$ python3 -q
>>> import numpy as np
>>> np.set_printoptions(suppress=True, linewidth=100)
>>> A2 = np.array([[7, 7], [-5, 2]])
>>> W2 = np.array([[1, 0], [0, 3]])
>>> data = np.block([[A2, np.array([[1, -1], [0, 2]])], [np.zeros((2, 2)), W2]])
>>> print(data)
[[ 7.  7.  1. -1.]
 [-5.  2.  0.  2.]
 [ 0.  0.  1.  0.]
 [ 0.  0.  0.  3.]]
>>> A2 = data[0, 0] * data[1:] - np.outer(data[1:, 0], data[0])
>>> print(A2)
[[ 0. 49.  5.  9.]
 [ 0.  0.  7.  0.]
 [ 0.  0.  0. 21.]]
>>> print(np.linalg.matrix_rank(A2), np.linalg.matrix_rank(data))
3 4
>>> print(np.flatnonzero(~A2.round(6).any(axis=1)))
[]
>>> print(data.reshape(2, -1))
[[ 7.  7.  1. -1. -5.  2.  0.  2.]
 [ 0.  0.  1.  0.  0.  0.  0.  3.]]
>>> print(data.ravel(order="F"))
[ 7. -5.  0.  0.  7.  2.  0.  0.  1.  0.  1.  0. -1.  2.  0.  3.]
>>> blk = data.reshape(4, 2, -1)
>>> print(blk[:, 0])
[[ 7.  7.]
 [-5.  2.]
 [ 0.  0.]
 [ 0.  0.]]
>>> print(np.einsum("ihd,jhd->hij", blk, blk).shape)
(2, 4, 4)
>>> print(np.einsum("ihd,ihd->ih", blk, blk))
[[98.  2.]
 [29.  4.]
 [ 0.  1.]
 [ 0.  9.]]
>>> print(blk.transpose(1, 0, 2))
[[[ 7.  7.]
  [-5.  2.]
  [ 0.  0.]
  [ 0.  0.]]

 [[ 1. -1.]
  [ 0.  2.]
  [ 1.  0.]
  [ 0.  3.]]]
>>> M = np.loadtxt("sample6.csv", delimiter=",")
>>> print(M)
[[-2.  1.  0.  0.  0.]
 [ 0. -2.  1.  0.  0.]
 [ 0.  0. -2.  1.  0.]
 [ 0.  0.  0. -2.  1.]
 [ 0.  0.  0.  0. -2.]]
>>> # triangular, det is the product of the diagonal
>>> ang = np.radians(120)
>>> Rm = np.eye(5)
>>> Rm[4, 4] = Rm[1, 1] = np.cos(ang)
>>> Rm[4, 1], Rm[1, 4] = -np.sin(ang), np.sin(ang)
>>> print(Rm.round(4))
[[ 1.     0.     0.     0.     0.   ]
 [ 0.    -0.5    0.     0.     0.866]
 [ 0.     0.     1.     0.     0.   ]
 [ 0.     0.     0.     1.     0.   ]
 [ 0.    -0.866  0.     0.    -0.5  ]]
>>> A2 = M @ Rm.T
>>> print(np.allclose(np.linalg.norm(M, axis=1), np.linalg.norm(A2, axis=1)))
True
>>> print(A2.round(4))
[[-2.     -0.5     0.      0.     -0.866 ]
 [ 0.      1.      1.      0.      1.7321]
 [ 0.      0.     -2.      1.      0.    ]
 [ 0.      0.866   0.     -2.     -0.5   ]
 [ 0.     -1.7321  0.      0.      1.    ]]
>>> print(np.round(np.abs(A2 - M).max(axis=0), 4))
[0. 3. 0. 0. 3.]
>>> W0 = np.load("w.npy")
>>> print(W0)
[[ 4  0 -3 -1]
 [ 0  4  0  1]
 [-3  0  4  0]
 [-1  1  0  2]]
>>> # symmetric, so the eigenvalues are real
>>> x = np.array([2, -1, -1, 0])
>>> print(W0 @ np.eye(4)[0])
[ 4.  0. -3. -1.]
>>> print(np.einsum("ij,j->i", W0, x))
[ 11  -4 -10  -3]
>>> low = np.linalg.cholesky(W0)
>>> print(low.round(4))
[[ 2.      0.      0.      0.    ]
 [ 0.      2.      0.      0.    ]
 [-1.5     0.      1.3229  0.    ]
 [-0.5     0.5    -0.5669  1.0856]]
>>> print(np.round(low @ low.T, 4) + 0)
[[ 4.  0. -3. -1.]
 [ 0.  4.  0.  1.]
 [-3.  0.  4.  0.]
 [-1.  1.  0.  2.]]
>>> print(np.round(np.diag(low) ** 2, 4))
[4.     4.     1.75   1.1786]
>>> rng = np.random.default_rng(20733)
>>> z = rng.permutation(4)
>>> A2 = low[:, z] * rng.choice([-1, 1], 4)
>>> print(A2.round(4))
[[-0.      2.      0.      0.    ]
 [-2.      0.      0.      0.    ]
 [-0.     -1.5     1.3229  0.    ]
 [-0.5    -0.5    -0.5669  1.0856]]
>>> Uu, _, VT = np.linalg.svd(low.T @ A2)
>>> print(np.round(Uu @ VT, 4) + 0)
[[ 0.  1.  0.  0.]
 [-1.  0.  0.  0.]
 [ 0.  0.  1.  0.]
 [ 0.  0.  0.  1.]]
>>> print(z)
[1 0 2 3]
>>> print(np.round(np.linalg.lstsq(low, A2)[0], 4) + 0)
[[ 0.  1.  0.  0.]
 [-1.  0.  0.  0.]
 [ 0.  0.  1.  0.]
 [ 0.  0.  0.  1.]]
>>> print(np.einsum("ii->", W0))
14
>>> print(round(float(np.linalg.det(2 * W0)), 4), np.round(np.linalg.det(W0), 4))
528.0 33.0
>>> mat = np.load("m.npy")
>>> print(mat)
[[ 0 -9  5  0]
 [ 0  0  2 -7]
 [ 0  0  0 -3]
 [ 0  0  0  0]]
>>> # triangular: eigenvalues sit on the diagonal
>>> r = np.linalg.matrix_rank(mat)
>>> print(r)
3
>>> N = np.linalg.svd(mat)[2][r:].T
>>> print(N[:, 0] / N[np.abs(N[:, 0]).round(6).argmax(), 0])
[ 1. -0. -0. -0.]
>>> print([int(np.linalg.matrix_rank(mat[:, :j + 1])) for j in range(4)])
[0, 1, 2, 3]
>>> proj = np.triu(np.array([[2, 3, 0, 2], [1, 3, 0, 3], [1, 2, 3, 1], [0, 1, 3, 0]]), 1) + np.eye(4)
>>> A2 = proj @ mat @ np.linalg.inv(proj)
>>> print(np.round(np.linalg.det(A2), 4))
0.0
>>> print(np.poly(A2))
[1. 0. 0. 0. 0.]
>>> A = np.loadtxt("layer10.csv", delimiter=",")
>>> print(A.round(4))
[[-0.3015  0.0453 -0.9524]
 [-0.3015 -0.9521  0.0501]
 [-0.9045  0.3023  0.3008]]
>>> # orthonormal columns
>>> print(np.round(np.linalg.norm(A) ** 2 / np.linalg.norm(A, 2) ** 2, 4))
3.0
>>> print(np.round(np.linalg.norm(A, axis=0), 4))
[1. 1. 1.]
>>> print(np.round(np.linalg.norm(A, "nuc"), 4))
3.0
>>> print(round(np.linalg.norm(A[2] - A[1]), 4))
1.4142
>>> print(A[2] @ A[1])
0.0
>>> print(round(np.linalg.norm(A[2], 1), 4), round(np.linalg.norm(A[2], np.inf), 4))
1.5076 0.9045
>>> print(round(float(np.linalg.norm(A, 1)), 4), np.round(np.linalg.norm(A, np.inf), 4))
1.5076 1.5076
>>> x = np.ones(4)
>>> for _ in range(4):
...     x = W0 @ x
...     x /= np.linalg.norm(x)
...     print(round(x @ W0 @ x, 4))
... 
4.4
4.7327
5.1364
5.7329
>>> print(x.round(4))
[-0.4825  0.6919  0.3947  0.3643]
>>> A2 = A / np.sqrt((A ** 2).mean(axis=1, keepdims=True))
>>> print(np.linalg.matrix_rank(A2) == np.linalg.matrix_rank(A))
True
>>> print(np.round(A - A.mean(axis=1, keepdims=True), 4))
[[ 0.1013  0.4482 -0.5495]
 [ 0.0997 -0.551   0.4513]
 [-0.804   0.4028  0.4013]]
>>> x = np.array([-3, 6, -6])
>>> print(round(float(np.linalg.norm(x)), 4), np.round(np.linalg.norm(A @ x), 4))
9.0 9.0
>>> print(np.round(np.sort(np.abs(np.degrees(np.angle(np.linalg.eigvals(A))))), 4))
[  0.     167.5412 167.5412]
>>> print(3 - np.linalg.matrix_rank(A - np.eye(3), tol=1e-8))
1
>>> print(np.round(np.linalg.inv(A), 4))
[[-0.3015 -0.3015 -0.9045]
 [ 0.0453 -0.9521  0.3023]
 [-0.9524  0.0501  0.3008]]
>>> print(np.round(np.linalg.det(A), 4))
1.0
>>> print([p for p in range(1, 25) if np.allclose(np.linalg.matrix_power(A, p), np.eye(3))])
[]
>>> print(np.round(np.linalg.det(A.T), 4))
1.0
>>> print(round(float(np.einsum("ii->", A)), 4))
-0.9529
>>> print(np.round(np.poly(A), 4))
[ 1.      0.9529 -0.9529 -1.    ]
>>> print(np.round(np.linalg.eigvals(A), 4))
[ 1.    +0.j     -0.9765+0.2157j -0.9765-0.2157j]
>>> print(np.round(np.kron(np.eye(2, dtype=int), A), 4))
[[-0.3015  0.0453 -0.9524 -0.      0.     -0.    ]
 [-0.3015 -0.9521  0.0501 -0.     -0.      0.    ]
 [-0.9045  0.3023  0.3008 -0.      0.      0.    ]
 [-0.      0.     -0.     -0.3015  0.0453 -0.9524]
 [-0.     -0.      0.     -0.3015 -0.9521  0.0501]
 [-0.      0.      0.     -0.9045  0.3023  0.3008]]
>>> arr = np.loadtxt("test15.csv", delimiter=",")
>>> print(arr)
[[0. 0. 0. 0.]
 [1. 3. 0. 0.]
 [0. 1. 1. 0.]
 [3. 0. 3. 2.]]
>>> Uu, sig, VT = np.linalg.svd(arr)
>>> evecs = VT[:(sig > 1e-8).sum()]
>>> x = arr[2] + -2 * arr[1] + rng.integers(2) * np.eye(4)[2]
>>> print(x)
[-2. -5.  1.  0.]
>>> print(np.linalg.matrix_rank(np.vstack([arr, x])))
3
>>> print(np.round(np.diag(evecs.T @ evecs), 4))
[0.8085 0.9787 0.9787 0.234 ]
>>> print(round(np.linalg.norm(x - evecs.T @ evecs @ x), 4))
0.0
>>> print(np.round(np.linalg.norm(arr, 2) / np.linalg.norm(arr), 4))
0.8283
>>> print(np.argsort(-np.linalg.norm(arr, axis=0).round(6), kind="stable")[:3])
[0 1 2]
>>> print(np.linalg.cond(arr) > 100)
True
>>> proj = np.triu(np.array([[1, 1, 2, 0], [1, 0, 3, 1], [1, 0, 0, 0], [3, 1, 1, 0]]), 1) + np.eye(4)
>>> A2 = proj @ arr @ np.linalg.inv(proj)
>>> print(np.linalg.matrix_rank(A2))
3
>>> print(proj @ arr - arr @ proj)
[[ 1.  5.  2.  0.]
 [ 3.  2. -5. -1.]
 [ 0.  0. -3. -1.]
 [ 0. -3. -6.  0.]]
>>> print(np.trace(A2), np.trace(arr))
6.0 6.0
>>> q, Rm = np.linalg.qr(M)
>>> print(np.trace(q @ q.T))
5.0
>>> print(Rm)
[[-2.  1.  0.  0.  0.]
 [ 0. -2.  1.  0.  0.]
 [ 0.  0. -2.  1.  0.]
 [ 0.  0.  0. -2.  1.]
 [ 0.  0.  0.  0. -2.]]
>>> print(q.shape, Rm.shape)
(5, 5) (5, 5)
>>> print(q @ Rm)
[[-2.  1.  0.  0.  0.]
 [ 0. -2.  1.  0.  0.]
 [ 0.  0. -2.  1.  0.]
 [ 0.  0.  0. -2.  1.]
 [ 0.  0.  0.  0. -2.]]
>>> x = np.array([0, 2, 0, 0])
>>> a = np.maximum(arr @ x, 0)
>>> print(a)
[0. 6. 2. 0.]
>>> print(np.maximum(arr @ (3 * x), 0))
[ 0. 18.  6.  0.]
>>> print(np.flatnonzero(a > 1e-9))
[1 2]
>>> print(arr.T @ a)
[ 6. 20.  2.  0.]
>>> X = np.array([[0, -4, -1], [4, 0, 3], [1, -3, 0]])
>>> # skew-symmetric
>>> A2 = np.array([[0, -2], [0, -3]])
>>> W2 = np.kron(A2, X)
>>> print(W2.shape)
(6, 6)
>>> print(W2)
[[  0   0   0   0   8   2]
 [  0   0   0  -8   0  -6]
 [  0   0   0  -2   6   0]
 [  0   0   0   0  12   3]
 [  0   0   0 -12   0  -9]
 [  0   0   0  -3   9   0]]
>>> print(np.linalg.matrix_rank(W2))
2
>>> print(np.round(np.linalg.norm(X, 2) / np.linalg.norm(X), 4))
0.7071
>>> print(np.linalg.matrix_rank(X, rtol=0.1))
2
>>> print(np.argsort(-np.linalg.norm(X, axis=0).round(6), kind="stable")[:3])
[1 0 2]
>>> print(np.linalg.cond(X) > 100)
True
>>> C2 = X.T @ X
>>> print(np.diag(C2))
[17 25 10]
>>> print(np.trace(C2), (X ** 2).sum())
52 52
>>> F = np.array([[-10, 15, -9], [15, -10, 1], [-9, 1, 8]])
>>> def softmax(z):
...     e = np.exp(z - z.max(axis=-1, keepdims=True))
...     return e / e.sum(axis=-1, keepdims=True)
... 
>>> print(np.round(softmax(10 * F[1]), 4) + 0)
[1. 0. 0.]
>>> print(np.round(softmax(F).sum(axis=1), 4))
[1. 1. 1.]
>>> print(np.round(softmax(F[1] + 5), 4) + 0)
[1. 0. 0.]
>>> scores = F @ F.T / np.sqrt(3)
>>> print(np.round(softmax(scores + np.triu(np.full(scores.shape, -np.inf), 1)), 4) + 0)
[[1. 0. 0.]
 [0. 1. 0.]
 [0. 0. 1.]]
>>> print(softmax(scores).round(6).argmax(axis=1))
[0 1 2]
>>> evals, evecs = np.linalg.eigh(F)
>>> print(evals.round(4))
[-26.4935   1.286   13.2075]
>>> print(np.round(evecs @ np.diag(evals) @ evecs.T, 4))
[[-10.  15.  -9.]
 [ 15. -10.   1.]
 [ -9.   1.   8.]]
>>> print(np.round(np.linalg.svd(F, compute_uv=False), 4))
[26.4935 13.2075  1.286 ]
>>> print(np.round(np.linalg.eigvalsh(F + 2 * np.eye(3)), 4))
[-24.4935   3.286   15.2075]
>>> print(np.round(np.linalg.eigvalsh(F @ F), 4))
[  1.6539 174.4383 701.9078]
>>> print(evals.sum(), np.trace(F))
-12.0 -12
>>> print(np.unique(evals.round(6) + 0, return_counts=True)[1])
[1 1 1]
